$ python3 -q
>>> import numpy as np
>>> np.set_printoptions(suppress=True, linewidth=120)
>>> E = np.loadtxt("block19.csv", delimiter=",")
>>> E
array([[4., 1., 1.],
       [1., 4., 1.],
       [1., 1., 4.]])
>>> evals, V = np.linalg.eig(E)
>>> round(np.prod(evals), 2)
np.float64(54.0)
>>> evals.round(2)
array([3., 6., 3.])
>>> evals, V = np.linalg.eigh(E)
>>> vec = np.array([2, 1, -2])
>>> round(float(vec @ E @ vec / (vec @ vec)), 2), round(float(evals[0]), 2), evals[-1]
(3.11, 3.0, np.float64(6.0))
>>> (np.sign(V[:, -1].round(6)) == np.sign(V[0, -1].round(6))).astype(int)
array([1, 1, 1])
>>> np.abs(E).sum(axis=1).max(), np.abs(evals).max()
(np.float64(6.0), np.float64(6.0))
>>> np.round(V * np.maximum(evals, 0) @ V.T, 2)
array([[4., 1., 1.],
       [1., 4., 1.],
       [1., 1., 4.]])
>>> np.round(np.linalg.eigvalsh(E[1:, 1:]), 2)
array([3., 5.])
>>> J = np.array([[3, 2, 1],
...     [3, 2, 1],
...     [3, 2, 1],
...     [2, 1, 0],
...     [0, 0, 0],
...     [2, 1, 0],
...     [0, 0, 0],
...     [0, 0, 0],
...     [0, 0, 0],
...     [0, 0, 0],
...     [3, 2, 1]])
>>> J
array([[3, 2, 1],
       [3, 2, 1],
       [3, 2, 1],
       [2, 1, 0],
       [0, 0, 0],
       [2, 1, 0],
       [0, 0, 0],
       [0, 0, 0],
       [0, 0, 0],
       [0, 0, 0],
       [3, 2, 1]])
>>> labels = J[:, 0] > np.median(J[:, 0])
>>> f = J[labels].mean(axis=0) - J[~labels].mean(axis=0)
>>> ((J - J.mean(axis=0)) @ f > 0).astype(int)
array([1, 1, 1, 1, 0, 1, 0, 0, 0, 0, 1])
>>> f.round(2)
array([2.43, 1.71, 1.  ])
>>> np.argsort(-np.abs(f).round(6), kind="stable")
array([0, 1, 2])
>>> Ac = J - J.mean(axis=0)
>>> V = np.linalg.svd(Ac)[2][:2]
>>> other = Ac - Ac @ V.T @ V
>>> np.round((Ac @ V.T).std(axis=0), 2)
array([1.69, 0.25])
>>> np.round(other.std(axis=0), 2) + 0
array([0., 0., 0.])
>>> round(float(np.linalg.norm(J, 2) / np.linalg.norm(J)), 2)
0.99
>>> np.linalg.matrix_rank(J, rtol=0.1)
np.int64(2)
>>> Uu, s, Vt = np.linalg.svd(J)
>>> V = Vt[:(s > 1e-8).sum()]
>>> rng = np.random.default_rng(17298)
>>> vec = J[1] + 4 * J[8] + rng.integers(2) * np.eye(3)[2]
>>> vec
array([3., 2., 1.])
>>> np.allclose(V.T @ V @ vec, vec)
True
>>> C = J[[9, 10]].astype(float)
>>> for _ in range(3):
...     labels = np.linalg.norm(J[:, None] - C, axis=-1).argmin(axis=1)
...     C = np.array([J[labels == j].mean(axis=0) for j in range(2)])
... 
>>> labels
array([1, 1, 1, 1, 0, 1, 0, 0, 0, 0, 1])
>>> np.abs(C[1] - C[0]).argmax()
np.int64(0)
>>> np.bincount(labels)
array([5, 6])
>>> data = np.array([[0, 0, 0, -5, -5, 0],
...     [0, 0, 0, -7, -1, -9],
...     [0, 0, 0, -1, -4, -5],
...     [-10, -10, 0, 0, 0, 0],
...     [-14, -2, -18, 0, 0, 0],
...     [-2, -8, -10, 0, 0, 0]])
>>> ang = np.radians(15)
>>> R = np.eye(6)
>>> R[2, 2] = R[1, 1] = np.cos(ang)
>>> R[2, 1], R[1, 2] = -np.sin(ang), np.sin(ang)
>>> R.round(2)
array([[ 1.  ,  0.  ,  0.  ,  0.  ,  0.  ,  0.  ],
       [ 0.  ,  0.97,  0.26,  0.  ,  0.  ,  0.  ],
       [ 0.  , -0.26,  0.97,  0.  ,  0.  ,  0.  ],
       [ 0.  ,  0.  ,  0.  ,  1.  ,  0.  ,  0.  ],
       [ 0.  ,  0.  ,  0.  ,  0.  ,  1.  ,  0.  ],
       [ 0.  ,  0.  ,  0.  ,  0.  ,  0.  ,  1.  ]])
>>> other = data @ R.T
>>> np.allclose(data @ data.T, other @ other.T)
True
>>> np.allclose(np.linalg.norm(data, axis=1), np.linalg.norm(other, axis=1))
True
>>> q, R = np.linalg.qr(data)
>>> np.trace(q @ q.T)
np.float64(6.0)
>>> np.round(np.abs(np.diag(R)), 2)
array([17.32,  9.94, 13.24,  8.66,  4.97,  6.62])
>>> np.round(q.T @ q, 2) + 0
array([[1., 0., 0., 0., 0., 0.],
       [0., 1., 0., 0., 0., 0.],
       [0., 0., 1., 0., 0., 0.],
       [0., 0., 0., 1., 0., 0.],
       [0., 0., 0., 0., 1., 0.],
       [0., 0., 0., 0., 0., 1.]])
>>> R.round(2) + 0
array([[-17.32,  -8.31, -15.7 ,   0.  ,   0.  ,   0.  ],
       [  0.  ,  -9.94,   1.46,   0.  ,   0.  ,   0.  ],
       [  0.  ,   0.  , -13.24,   0.  ,   0.  ,   0.  ],
       [  0.  ,   0.  ,   0.  ,   8.66,   4.16,   7.85],
       [  0.  ,   0.  ,   0.  ,   0.  ,   4.97,  -0.73],
       [  0.  ,   0.  ,   0.  ,   0.  ,   0.  ,  -6.62]])
>>> q.round(2) + 0
array([[ 0.  ,  0.  ,  0.  , -0.58, -0.52, -0.63],
       [ 0.  ,  0.  ,  0.  , -0.81,  0.47,  0.35],
       [ 0.  ,  0.  ,  0.  , -0.12, -0.71,  0.7 ],
       [ 0.58,  0.52, -0.63,  0.  ,  0.  ,  0.  ],
       [ 0.81, -0.47,  0.35,  0.  ,  0.  ,  0.  ],
       [ 0.12,  0.71,  0.7 ,  0.  ,  0.  ,  0.  ]])
>>> np.round(abs(R[0, 0]), 2), round(np.linalg.norm(data[:, 0]), 2)
(np.float64(17.32), np.float64(17.32))
